% python3 -q
>>> import numpy as np
>>> import numpy.linalg as la
>>> np.set_printoptions(precision=3, suppress=True, linewidth=160, sign=" ")
>>> K = np.loadtxt("arr.csv", delimiter=",")
>>> print(K)
[[ 0.43   0.02  -0.207  0.363 -0.701 -0.217  0.572]
 [ 0.05   0.691 -0.149 -0.998 -0.716 -1.    -0.572]
 [-0.501  0.05   0.235 -0.635  0.749 -0.207 -0.686]
 [ 0.397  0.139 -0.207 -0.139 -0.721 -0.753  0.454]
 [-0.711 -0.319  0.422  0.405  0.961  0.98  -0.766]
 [-0.31   0.508  0.06  -0.988  0.06  -0.998 -0.735]
 [ 0.598  0.623 -0.397 -0.977 -0.962 -1.     0.363]
 [-0.03  -0.11   0.03   0.388  0.159  0.611  0.05 ]
 [ 0.91   0.544 -0.653 -0.721 -0.998 -1.     0.935]
 [ 0.11  -0.319  0.     0.892  0.11   0.97   0.414]
 [ 0.159 -0.706  0.06   0.999  0.493  1.     0.753]
 [ 0.585  0.188 -0.319 -0.09  -0.89  -0.874  0.67 ]
 [ 0.05  -0.336  0.03   0.896  0.235  0.977  0.354]
 [ 0.336  0.149 -0.178 -0.245 -0.658 -0.774  0.363]
 [-0.3   -0.07   0.149 -0.03   0.565  0.47  -0.371]
 [-0.282  0.07   0.119 -0.515  0.438 -0.371 -0.446]
 [ 0.235  0.446 -0.178 -0.933 -0.716 -0.996 -0.06 ]
 [-0.641 -0.478  0.397  0.867  0.956  0.998 -0.578]
 [ 0.551  0.493 -0.345 -0.912 -0.93  -0.998  0.414]
 [-0.598 -0.129  0.319 -0.168  0.885  0.749 -0.711]
 [ 0.926  0.611 -0.686 -0.837 -0.999 -1.     0.943]
 [-0.07   0.01   0.03  -0.11   0.119 -0.05  -0.11 ]
 [-0.139 -0.653  0.178  0.995  0.762  1.     0.43 ]
 [-0.523 -0.43   0.319  0.851  0.907  0.996 -0.422]
 [-0.922 -0.537  0.67   0.664  0.998  1.    -0.948]
 [-0.197 -0.197  0.119  0.537  0.508  0.867 -0.119]
 [ 0.422  0.245 -0.235 -0.501 -0.789 -0.934  0.414]
 [-0.515  0.611  0.149 -0.998  0.363 -1.    -0.892]
 [ 0.578  0.551 -0.371 -0.949 -0.948 -0.999  0.405]
 [-0.962 -0.598  0.757  0.658  1.     1.    -0.979]
 [-0.77  -0.327  0.47   0.327  0.976  0.983 -0.831]
 [ 0.438 -0.01  -0.207  0.47  -0.696 -0.03   0.598]
 [ 0.159  0.31  -0.119 -0.808 -0.537 -0.969 -0.04 ]
 [-0.753 -0.06   0.422 -0.629  0.954  0.523 -0.879]
 [-0.604 -0.1    0.319 -0.291  0.883  0.653 -0.731]]
>>> x = np.array([5, 5, 3, 5, 5, 4, 5])
>>> y = K @ x
>>> print(la.solve(K.T @ K, K.T @ y))
[ 5.  5.  3.  5.  5.  4.  5.]
>>> rng = np.random.default_rng(49)
>>> y = y + 0.3 * rng.normal(size=35)
>>> print(y)
[  2.102 -11.757  -5.166  -3.439   3.072 -11.104  -7.142   4.328  -2.63    9.34   12.62   -2.143  10.725  -3.577   1.564  -4.651  -9.728   5.728  -7.111
   0.593  -2.419  -1.01   11.483   7.074   2.722   6.944  -4.825 -10.49   -6.688   2.248   2.003   3.512  -8.77   -3.196  -0.654]
>>> b, *_ = la.lstsq(K, y)
>>> print([round(float(la.norm(la.solve(K.T @ K + lam * np.eye(7), K.T @ y))), 2) for lam in (0, 1, 10, 100)])
[13.12, 7.02, 4.95, 1.68]
>>> print(b)
[ 4.948  5.79   4.286  5.01   4.973  4.059  5.433]
>>> print(np.round(K.T @ (y - K @ b), 3) + 0)
[ 0.  0.  0.  0.  0.  0.  0.]
>>> x = np.array([-3, 9, 9, -8, -7, -2, 2])
>>> y = K @ x
>>> b, lr = np.zeros(7), 1 / la.norm(K, 2) ** 2
>>> for i in range(60):
...     b -= lr * K.T @ (K @ b - y)
...     if i % 10 == 0: print(i, round(la.norm(K @ b - y), 3))
... 
0 20.84
10 5.295
20 4.819
30 4.427
40 4.089
50 3.8
>>> print(b)
[ 0.161  3.629 -0.242 -6.845 -4.327 -4.321 -2.661]
>>> print(np.round(la.cond(K), 3))
110.938
>>> W2 = K[[34, 14]].astype(float)
>>> for _ in range(4):
...     idx = la.norm(K[:, None] - W2, axis=-1).argmin(axis=1)
...     W2 = np.array([K[idx == j].mean(axis=0) for j in range(2)])
... 
>>> print(idx)
[ 1  1  0  1  0  1  1  0  1  0  0  1  0  1  0  1  1  0  1  0  1  1  0  0  0  0  1  1  1  0  0  1  1  0  0]
>>> print(W2[1] - W2[0])
[ 0.733  0.657 -0.504 -0.945 -1.283 -1.574  0.536]
>>> print(np.abs(W2[1] - W2[0]).argmax())
5
>>> print(np.bincount(idx))
[ 17  18]
>>> def softmax(z):
...     e = np.exp(z - z.max(axis=-1, keepdims=True))
...     return e / e.sum(axis=-1, keepdims=True)
... 
>>> print(softmax(K[3]))
[ 0.217  0.168  0.119  0.127  0.071  0.069  0.23 ]
>>> print(softmax(K[3] + -3))
[ 0.217  0.168  0.119  0.127  0.071  0.069  0.23 ]
>>> print(np.round(softmax(10 * K[3]), 3) + 0)
[ 0.351  0.027  0.001  0.002  0.     0.     0.62 ]
>>> print(softmax(K).sum(axis=1))
[ 1.  1.  1.  1.  1.  1.  1.  1.  1.  1.  1.  1.  1.  1.  1.  1.  1.  1.  1.  1.  1.  1.  1.  1.  1.  1.  1.  1.  1.  1.  1.  1.  1.  1.  1.]
>>> S = K @ K.T / np.sqrt(7)
>>> print(softmax(S)[3] @ K)
[ 0.231  0.221 -0.159 -0.358 -0.382 -0.461  0.173]
>>> idx = K[:, 3] > np.median(K[:, 3])
>>> f = K[idx].mean(axis=0) - K[~idx].mean(axis=0)
>>> print((((K - K.mean(axis=0)) @ f > 0) == idx).mean())
0.8
>>> print(idx.astype(int))
[ 1  0  0  0  1  0  0  1  0  1  1  1  1  0  1  0  0  1  0  0  0  1  1  1  1  1  0  0  0  1  1  1  0  0  0]
>>> print(np.argsort(-np.abs(f).round(6), kind="stable"))
[ 5  3  4  1  0  2  6]
>>> mat = np.load("test17.npy")
>>> print(mat)
[[ 0.     1.402 -7.477]
 [ 0.    -0.039 -1.844]
 [ 0.    -0.121 -1.494]
 [ 0.    -0.244 -0.77 ]
 [ 0.    -0.058 -0.062]
 [ 0.     0.119  0.109]
 [ 0.     0.193  0.17 ]
 [ 0.     0.247  0.213]
 [ 0.     0.737  0.614]
 [ 0.     0.927  0.785]
 [ 0.     1.543  1.43 ]
 [ 0.     1.823  1.77 ]
 [ 0.     2.656  2.953]
 [ 0.     3.374  4.168]
 [ 0.     3.747  4.87 ]
 [ 0.     3.949  5.267]]
>>> # null space of dimension 1
>>> print(la.cond(mat) > 100)
True
>>> left, s, Vt = la.svd(mat)
>>> V = Vt[:(s > 1e-8).sum()]
>>> x = mat[8] + -3 * mat[11] + rng.integers(2) * np.eye(3)[0]
>>> print(x)
[ 0.    -4.732 -4.696]
>>> print(np.round(la.norm(x - V.T @ V @ x), 3))
0.0
>>> print(np.round(V.T @ V, 3) + 0)
[[ 0.  0.  0.]
 [ 0.  1.  0.]
 [ 0.  0.  1.]]
>>> left, s, Vt = la.svd(mat)
>>> print(np.argmax(s[:-1] / (s[1:] + 1e-6)) + 1)
2
>>> print(s)
[ 13.203   5.381   0.   ]
>>> other = left[:, :2] @ np.diag(s[:2]) @ Vt[:2]
>>> print(la.matrix_rank(other))
2
>>> print(np.round(la.norm(mat - other, 2), 3), s[2])
0.0 0.0
>>> print(round(float(np.abs(mat - other).max()), 3))
0.0
>>> print(other)
[[ 0.     1.402 -7.477]
 [ 0.    -0.039 -1.844]
 [ 0.    -0.121 -1.494]
 [ 0.    -0.244 -0.77 ]
 [ 0.    -0.058 -0.062]
 [ 0.     0.119  0.109]
 [ 0.     0.193  0.17 ]
 [ 0.     0.247  0.213]
 [ 0.     0.737  0.614]
 [ 0.     0.927  0.785]
 [ 0.     1.543  1.43 ]
 [ 0.     1.823  1.77 ]
 [ 0.     2.656  2.953]
 [ 0.     3.374  4.168]
 [ 0.     3.747  4.87 ]
 [ 0.     3.949  5.267]]
>>> G = mat.T @ mat
>>> print(round(np.trace(G), 3), np.round((mat ** 2).sum(), 3))
203.279 203.279
>>> print(la.svd(mat, compute_uv=False) ** 2)
[ 174.328   28.951    0.   ]
>>> print(np.allclose(G, G.T))
True
>>> print(la.matrix_rank(G))
2
>>> print(G)
[[   0.       0.       0.   ]
 [   0.      57.337   57.626]
 [   0.      57.626  145.942]]
>>> rk = la.matrix_rank(mat)
>>> print(rk)
2
>>> null = la.svd(mat)[2][rk:].T
>>> print(null @ null.T)
[[ 1.  0.  0.]
 [ 0.  0.  0.]
 [ 0.  0.  0.]]
>>> print(la.matrix_rank(mat.T @ mat), la.matrix_rank(mat @ mat.T))
2 2
>>> J = np.loadtxt("x.csv", delimiter=",")
>>> print(J)
[[ 3.  2.  3.  3.  0.  0.  0.]
 [ 1.  0.  1.  0.  0.  0.  0.]
 [ 2.  3.  3.  3.  0.  0.  0.]
 [ 2.  1.  2.  0.  0.  0.  0.]
 [ 0.  0.  0.  0.  2.  3.  1.]
 [ 0.  0.  0.  0.  0.  5.  1.]
 [ 0.  0.  0.  0.  0.  1.  1.]]
>>> print(np.round(softmax(10 * J[6]), 3) + 0)
[ 0.   0.   0.   0.   0.   0.5  0.5]
>>> print(softmax(J).sum(axis=1))
[ 1.  1.  1.  1.  1.  1.  1.]
>>> S = J @ J.T / np.sqrt(7)
>>> print(softmax(S).round(6).argmax(axis=1))
[ 0  0  2  0  5  5  5]
>>> other = J / np.sqrt((J ** 2).mean(axis=1, keepdims=True))
>>> print(J - J.mean(axis=1, keepdims=True))
[[ 1.429  0.429  1.429  1.429 -1.571 -1.571 -1.571]
 [ 0.714 -0.286  0.714 -0.286 -0.286 -0.286 -0.286]
 [ 0.429  1.429  1.429  1.429 -1.571 -1.571 -1.571]
 [ 1.286  0.286  1.286 -0.714 -0.714 -0.714 -0.714]
 [-0.857 -0.857 -0.857 -0.857  1.143  2.143  0.143]
 [-0.857 -0.857 -0.857 -0.857 -0.857  4.143  0.143]
 [-0.286 -0.286 -0.286 -0.286 -0.286  0.714  0.714]]
>>> print(la.norm(other, axis=1))
[ 2.646  2.646  2.646  2.646  2.646  2.646  2.646]
>>> print(other[4])
[ 0.     0.     0.     0.     1.414  2.121  0.707]
>>> other = la.inv(J)
>>> print(round(float(la.det(J) * la.det(other)), 3))
1.0
>>> print(np.allclose(other, J.T))
False
>>> print((np.abs(other) > 1e-9).astype(int))
[[ 1  1  1  1  0  0  0]
 [ 0  1  0  1  0  0  0]
 [ 1  1  1  1  0  0  0]
 [ 1  1  0  1  0  0  0]
 [ 0  0  0  0  1  1  1]
 [ 0  0  0  0  0  1  1]
 [ 0  0  0  0  0  1  1]]
>>> print(np.round(J @ other, 3) + 0)
[[ 1.  0.  0.  0.  0.  0.  0.]
 [ 0.  1.  0.  0.  0.  0.  0.]
 [ 0.  0.  1.  0.  0.  0.  0.]
 [ 0.  0.  0.  1.  0.  0.  0.]
 [ 0.  0.  0.  0.  1.  0.  0.]
 [ 0.  0.  0.  0.  0.  1.  0.]
 [ 0.  0.  0.  0.  0.  0.  1.]]
>>> print(other.round(3) + 0)
[[ 1.    -2.    -1.     1.     0.     0.     0.   ]
 [ 0.    -2.     0.     1.     0.     0.     0.   ]
 [-1.     3.     1.    -1.     0.     0.     0.   ]
 [ 0.333  0.333  0.    -0.667  0.     0.     0.   ]
 [ 0.     0.     0.     0.     0.5   -0.25  -0.25 ]
 [ 0.     0.     0.     0.     0.     0.25  -0.25 ]
 [ 0.     0.     0.     0.     0.    -0.25   1.25 ]]
>>> A = np.load("m.npy")
>>> print(A)
[[ 5  0  0  0  0]
 [ 4 -9  0  0  1]
 [ 0 -4  1 -6  0]
 [-5 -9  0  0  0]
 [ 0  0  0  0  0]
 [ 0  0  0  0  0]
 [ 0  0  0  0  0]
 [ 8  0  0  0  0]]
>>> # null space of dimension 1
>>> left, s, Vt = la.svd(A)
>>> V = Vt[:(s > 1e-8).sum()]
>>> x = A[3] + -1 * A[5] + rng.integers(2) * np.eye(5)[3]
>>> print(x)
[-5. -9.  0.  1.  0.]
>>> print(np.diag(V.T @ V))
[ 1.     1.     0.027  0.973  1.   ]
>>> print(np.allclose(V.T @ V @ x, x))
False
>>> print(round(float(la.norm(x - V.T @ V @ x)), 3))
0.164
>>> ang = np.radians(120)
>>> R = np.eye(5)
>>> R[1, 1] = R[4, 4] = np.cos(ang)
>>> R[1, 4], R[4, 1] = -np.sin(ang), np.sin(ang)
>>> print(R)
[[ 1.     0.     0.     0.     0.   ]
 [ 0.    -0.5    0.     0.    -0.866]
 [ 0.     0.     1.     0.     0.   ]
 [ 0.     0.     0.     1.     0.   ]
 [ 0.     0.866  0.     0.    -0.5  ]]
>>> other = A @ R.T
>>> print(np.allclose(A @ A.T, other @ other.T))
True
>>> print(np.abs(other - A).max(axis=0))
[  0.     13.5     0.      0.      9.294]
>>> print(np.allclose(la.norm(A, axis=1), la.norm(other, axis=1)))
True
>>> print(other)
[[ 5.     0.     0.     0.     0.   ]
 [ 4.     3.634  0.     0.    -8.294]
 [ 0.     2.     1.    -6.    -3.464]
 [-5.     4.5    0.     0.    -7.794]
 [ 0.     0.     0.     0.     0.   ]
 [ 0.     0.     0.     0.     0.   ]
 [ 0.     0.     0.     0.     0.   ]
 [ 8.     0.     0.     0.     0.   ]]
>>> print(round(float(la.det(R)), 3), np.trace(R))
1.0 2.0
>>> W = np.array([[-7, 8, 9, -6],
...     [-3, 4, -4, -6],
...     [3, 9, 9, 0],
...     [7, -3, -6, 9],
...     [-5, -6, -6, -2]])
>>> b = np.array([0, 3, 3, -3])
>>> H = np.maximum(A @ W + b, 0)
>>> print((H > 0).mean(axis=0))
[ 0.125  0.75   0.875  0.25 ]
>>> print(la.matrix_rank(H))
4
>>> print(H)
[[  0  43  48   0]
 [  0   0  69  25]
 [  0  14  64   0]
 [ 62   0   0  81]
 [  0   3   3   0]
 [  0   3   3   0]
 [  0   3   3   0]
 [  0  67  75   0]]
>>> W2 = np.array([[-3, 1], [2, -2], [-3, -3], [-1, 3]])
>>> print((H @ W2).round(6).argmax(axis=1))
[ 0  1  0  1  0  0  0  0]
>>> print(H @ W2)
[[ -58 -230]
 [-232 -132]
 [-164 -220]
 [-267  305]
 [  -3  -15]
 [  -3  -15]
 [  -3  -15]
 [ -91 -359]]
>>> E = np.load("case4.npy")
>>> print(E)
[[-1.   0.8  0.3  0.   1.  -0.8]
 [ 2.2  0.2  1.3 13.   1.8  1.1]
 [ 0.4 -0.4  1.7 -3.   2.3  0.4]]
>>> # row 1 dominates
>>> left, s, Vt = la.svd(E, full_matrices=False)
>>> print(np.round(Vt @ Vt.T, 3) + 0)
[[ 1.  0.  0.]
 [ 0.  1.  0.]
 [ 0.  0.  1.]]
>>> print(np.abs(left[:, 0]).round(6).argmax())
1
>>> print(s / s[0])
[ 1.     0.255  0.128]
>>> print(s)
[ 13.634   3.477   1.752]
>>> print(np.round(left.T @ left, 3) + 0)
[[ 1.  0.  0.]
 [ 0.  1.  0.]
 [ 0.  0.  1.]]
>>> print(round(float(np.sqrt((s ** 2).sum())), 3), np.round(la.norm(E), 3))
14.179 14.179
>>> print(left.shape, s.shape, Vt.shape)
(3, 3) (3,) (3, 6)
